In [1]: import numpy as np

In [2]: import numpy.linalg as la

In [3]: np.set_printoptions(precision=2, suppress=True, linewidth=160)

In [4]: mat = np.load("case16.npy")

In [5]: mat
Out[5]: 
array([[-3.43,  4.26,  6.39,  6.89],
       [-0.87,  6.52,  5.03, 10.28],
       [ 0.98,  4.92,  3.24,  7.88],
       [-0.12, -1.28,  2.52, -1.42],
       [ 5.87,  4.35, -0.57,  7.02],
       [ 4.24,  0.4 , -0.33,  1.09],
       [-2.33,  0.05,  4.51,  0.58],
       [ 1.7 ,  2.94,  2.21,  4.91],
       [-3.26,  1.4 ,  5.55,  2.59],
       [ 0.65,  4.08,  3.28,  6.61],
       [-2.56,  1.54,  5.05,  2.81]])

In [6]: f, v = mat[3], mat[10]

In [7]: np.round(f @ v, 2)
Out[7]: np.float64(7.07)

In [8]: round(float(f @ f), 2)
Out[8]: 9.99

In [9]: p = (f @ v) / (f @ f) * f

In [10]: p
Out[10]: array([-0.08, -0.91,  1.78, -1.  ])

In [11]: round(la.norm(f + v) ** 2 + la.norm(f - v) ** 2, 2)
Out[11]: np.float64(104.57)

In [12]: la.matrix_rank(np.outer(f, v))
Out[12]: np.int64(1)

In [13]: out = mat / np.sqrt((mat ** 2).mean(axis=1, keepdims=True))

In [14]: out[4]
Out[14]: array([ 1.16,  0.86, -0.11,  1.38])

In [15]: la.norm(out, axis=1)
Out[15]: array([2., 2., 2., 2., 2., 2., 2., 2., 2., 2., 2.])

In [16]: rk = la.matrix_rank(mat)

In [17]: rk
Out[17]: np.int64(3)

In [18]: null = la.svd(mat)[2][rk:].T

In [19]: np.round(mat @ null, 2) + 0
Out[19]: 
array([[0.],
       [0.],
       [0.],
       [0.],
       [0.],
       [0.],
       [0.],
       [0.],
       [0.],
       [0.],
       [0.]])

In [20]: [int(la.matrix_rank(mat[:, :j + 1])) for j in range(4)]
Out[20]: [1, 2, 3, 3]

In [21]: null.shape
Out[21]: (4, 1)

In [22]: null[:, 0] / null[np.abs(null[:, 0]).round(6).argmax(), 0]
Out[22]: array([ 0.09,  1.  ,  0.12, -0.69])

In [23]: [int(la.matrix_rank(mat[:i])) for i in range(1, len(mat) + 1)]
Out[23]: [1, 2, 3, 3, 3, 3, 3, 3, 3, 3, 3]

In [24]: Uu, sv, Vt = la.svd(mat)

In [25]: V = Vt[:(sv > 1e-8).sum()]

In [26]: rng = np.random.default_rng(6115)

In [27]: vec = mat[8] + 5 * mat[9] + rng.integers(2) * np.eye(4)[2]

In [28]: vec.round(2) + 0
Out[28]: array([ 0.  , 21.77, 22.94, 35.66])

In [29]: V.T @ V
Out[29]: 
array([[ 0.99, -0.06, -0.01,  0.04],
       [-0.06,  0.33, -0.08,  0.46],
       [-0.01, -0.08,  0.99,  0.06],
       [ 0.04,  0.46,  0.06,  0.68]])

In [30]: np.diag(V.T @ V)
Out[30]: array([0.99, 0.33, 0.99, 0.68])

In [31]: la.matrix_rank(np.vstack([mat, vec]))
Out[31]: np.int64(4)

In [32]: round(la.norm(vec - V.T @ V @ vec), 2)
Out[32]: np.float64(0.1)

In [33]: W0 = np.loadtxt("data.csv", delimiter=",")

In [34]: W0
Out[34]: 
array([[-1.,  1.,  1.],
       [ 1., -1.,  1.],
       [ 1.,  1., -1.]])

In [35]: vals, V = la.eigvalsh(W0)
---------------------------------------------------------------------------
ValueError                                Traceback (most recent call last)
Cell In[35], line 1
----> 1 vals, V = la.eigvalsh(W0)

ValueError: too many values to unpack (expected 2)

In [36]: vals, V = la.eigh(W0)

In [37]: np.abs(V[:, -1])
Out[37]: array([0.58, 0.58, 0.58])

In [38]: la.eigvalsh(W0 @ W0)
Out[38]: array([1., 4., 4.])

In [39]: np.round(V.T @ W0 @ V, 2) + 0
Out[39]: 
array([[-2.,  0.,  0.],
       [ 0., -2.,  0.],
       [ 0.,  0.,  1.]])

In [40]: la.svd(W0, compute_uv=False)
Out[40]: array([2., 2., 1.])

In [41]: np.round(V.T @ V, 2) + 0
Out[41]: 
array([[1., 0., 0.],
       [0., 1., 0.],
       [0., 0., 1.]])

In [42]: np.unique(vals.round(6) + 0, return_counts=True)[1]
Out[42]: array([2, 1])

In [43]: out = W0 / np.sqrt((W0 ** 2).mean(axis=1, keepdims=True))

In [44]: out[1]
Out[44]: array([ 1., -1.,  1.])

In [45]: round(float(la.eigvalsh(W0).min()), 2)
Out[45]: -2.0

In [46]: try:
    ...:     la.cholesky(W0)
    ...: except la.LinAlgError as e:
    ...:     print("failed:", e)
    ...: 
failed: Matrix is not positive definite

In [47]: arr = np.load("dump.npy")

In [48]: arr
Out[48]: 
array([[ -5.49,   2.49,  -2.49,  -3.06],
       [-11.07,   5.85,   4.81,   4.85],
       [  9.93,  -4.58,   3.48,   4.27],
       [  0.03,   0.13,   2.26,   2.38],
       [-16.47,   8.24,   0.16,  -0.64],
       [ -4.27,   2.31,   1.3 ,   1.14],
       [ -0.1 ,  -0.71,  -7.71,  -8.37],
       [  1.11,  -0.33,   2.68,   3.  ],
       [  6.6 ,  -3.33,  -0.24,   0.06],
       [  6.62,  -3.1 ,   1.95,   2.45],
       [  1.06,   0.11,   6.04,   6.56],
       [  5.55,  -2.42,   2.57,   2.94],
       [ 15.41,  -7.61,   0.44,   1.12],
       [  6.56,  -3.17,   1.88,   2.46],
       [ 13.17,  -6.8 ,  -2.81,  -2.33],
       [-14.37,   7.19,   0.07,  -0.68]])

In [49]: lab = arr[:, 1] > np.median(arr[:, 1])

In [50]: f = arr[lab].mean(axis=0) - arr[~lab].mean(axis=0)

In [51]: f
Out[51]: array([-14.15,   7.21,   1.91,   1.37])

In [52]: lab.astype(int)
Out[52]: array([1, 1, 0, 1, 1, 1, 0, 1, 0, 0, 1, 0, 0, 0, 0, 1])

In [53]: np.argsort(-np.abs(f).round(6), kind="stable")
Out[53]: array([0, 1, 2, 3])

In [54]: ((arr - arr.mean(axis=0)) @ f > 0).astype(int)
Out[54]: array([1, 1, 0, 1, 1, 1, 0, 1, 0, 0, 1, 0, 0, 0, 0, 1])

In [55]: round(la.norm(arr, 2), 2)
Out[55]: np.float64(40.64)

In [56]: round(la.norm(arr, "nuc"), 2)
Out[56]: np.float64(60.51)

In [57]: la.norm(arr, axis=0)
Out[57]: array([36.36, 18.1 , 13.17, 14.44])

In [58]: la.norm(arr, axis=1).argmax()
Out[58]: np.int64(4)

In [59]: J = np.load("test15.npy")

In [60]: J
Out[60]: 
array([[ 4.14, -0.27,  3.3 ],
       [ 1.87,  1.13,  1.74],
       [ 1.75, -1.93, -1.97],
       [ 3.52,  0.22,  2.04],
       [ 2.05, -0.34,  2.89],
       [ 4.59,  3.31,  1.62],
       [ 1.05,  0.04,  2.95],
       [ 2.95,  2.89,  1.71],
       [ 1.54,  0.52,  5.48],
       [ 3.08, -0.89, -0.85],
       [ 5.25,  3.94,  1.03],
       [ 2.74, -2.9 ,  1.24],
       [ 3.8 , -0.48,  0.51],
       [ 4.37,  2.46,  0.56],
       [ 2.34, -0.23,  1.72],
       [ 3.83,  3.97,  1.04],
       [ 5.26,  3.49, -0.28],
       [ 1.61,  0.22,  3.44]])

In [61]: w1 = np.array([[-2, 4, 2, 5], [1, -5, 5, -4], [-3, -1, 3, 2]])

In [62]: c = np.array([0, 2, 3, -3])

In [63]: hid = np.maximum(J @ w1 + c, 0)

In [64]: (hid > 0).mean(axis=0)
Out[64]: array([0.06, 0.89, 0.89, 1.  ])

In [65]: cent = np.array([[1, 1, 2], [1, 0, 0], [0, 2, 1], [1, 1, 1]])

In [66]: (hid @ cent).round(6).argmax(axis=1)
Out[66]: array([1, 1, 0, 1, 1, 1, 1, 1, 1, 0, 1, 0, 1, 1, 1, 1, 1, 1])

In [67]: w1 @ cent
Out[67]: 
array([[ 7,  7,  3],
       [-8,  7,  3],
       [-2,  5, -1]])

In [68]: vec = np.array([0, 1, 2])

In [69]: rhs = J @ vec

In [70]: np.round(la.pinv(J) @ J, 2) + 0
Out[70]: 
array([[1., 0., 0.],
       [0., 1., 0.],
       [0., 0., 1.]])

In [71]: np.round(la.lstsq(J, rhs)[0], 2) + 0
Out[71]: array([0., 1., 2.])

In [72]: rhs = rhs + 0.02 * rng.normal(size=18)

In [73]: rhs
Out[73]: array([ 6.32,  4.6 , -5.86,  4.29,  5.45,  6.53,  5.95,  6.28, 11.49, -2.61,  6.  , -0.4 ,  0.5 ,  3.57,  3.24,  6.06,  2.98,  7.08])

In [74]: c, *_ = la.lstsq(J, rhs)

In [75]: [round(float(la.norm(la.solve(J.T @ J + lam * np.eye(3), J.T @ rhs))), 2) for lam in (0, 1, 10, 100)]
Out[75]: [2.24, 2.2, 1.94, 1.07]

In [76]: data = np.load("mat.npy")

In [77]: data
Out[77]: 
array([[ 3,  0,  1],
       [ 5,  0,  2],
       [ 9,  2,  6],
       [13,  4, 11],
       [16,  8, 12],
       [21,  8, 17],
       [24,  8, 20],
       [25,  9, 23],
       [26,  9, 25],
       [26, 13, 28],
       [28, 17, 30],
       [29, 20, 34],
       [34, 24, 34],
       [34, 24, 35],
       [39, 29, 39],
       [41, 29, 43],
       [42, 33, 47],
       [45, 37, 47],
       [50, 38, 49],
       [52, 40, 51],
       [53, 44, 52],
       [55, 48, 52],
       [60, 48, 57],
       [63, 48, 58],
       [67, 53, 61],
       [67, 57, 61],
       [68, 58, 66]])

In [78]: vec = np.array([9, 8, 9])

In [79]: la.norm(data @ vec) <= la.norm(data, 2) * la.norm(vec) + 1e-9
Out[79]: np.True_

In [80]: data @ np.ones(3)
Out[80]: 
array([  4.,   7.,  17.,  28.,  36.,  46.,  52.,  57.,  60.,  67.,  75.,  83.,  92.,  93., 107., 113., 122., 129., 137., 143., 149., 155., 165., 169., 181.,
       185., 192.])

In [81]: data * vec
Out[81]: 
array([[ 27,   0,   9],
       [ 45,   0,  18],
       [ 81,  16,  54],
       [117,  32,  99],
       [144,  64, 108],
       [189,  64, 153],
       [216,  64, 180],
       [225,  72, 207],
       [234,  72, 225],
       [234, 104, 252],
       [252, 136, 270],
       [261, 160, 306],
       [306, 192, 306],
       [306, 192, 315],
       [351, 232, 351],
       [369, 232, 387],
       [378, 264, 423],
       [405, 296, 423],
       [450, 304, 441],
       [468, 320, 459],
       [477, 352, 468],
       [495, 384, 468],
       [540, 384, 513],
       [567, 384, 522],
       [603, 424, 549],
       [603, 456, 549],
       [612, 464, 594]])

In [82]: (data * vec).sum(axis=1)
Out[82]: 
array([  36,   63,  151,  248,  316,  406,  460,  504,  531,  590,  658,  727,  804,  813,  934,  988, 1065, 1124, 1195, 1247, 1297, 1347, 1437, 1473, 1576,
       1608, 1670])

In [83]: data @ (2 * vec)
Out[83]: 
array([  72,  126,  302,  496,  632,  812,  920, 1008, 1062, 1180, 1316, 1454, 1608, 1626, 1868, 1976, 2130, 2248, 2390, 2494, 2594, 2694, 2874, 2946, 3152,
       3216, 3340])
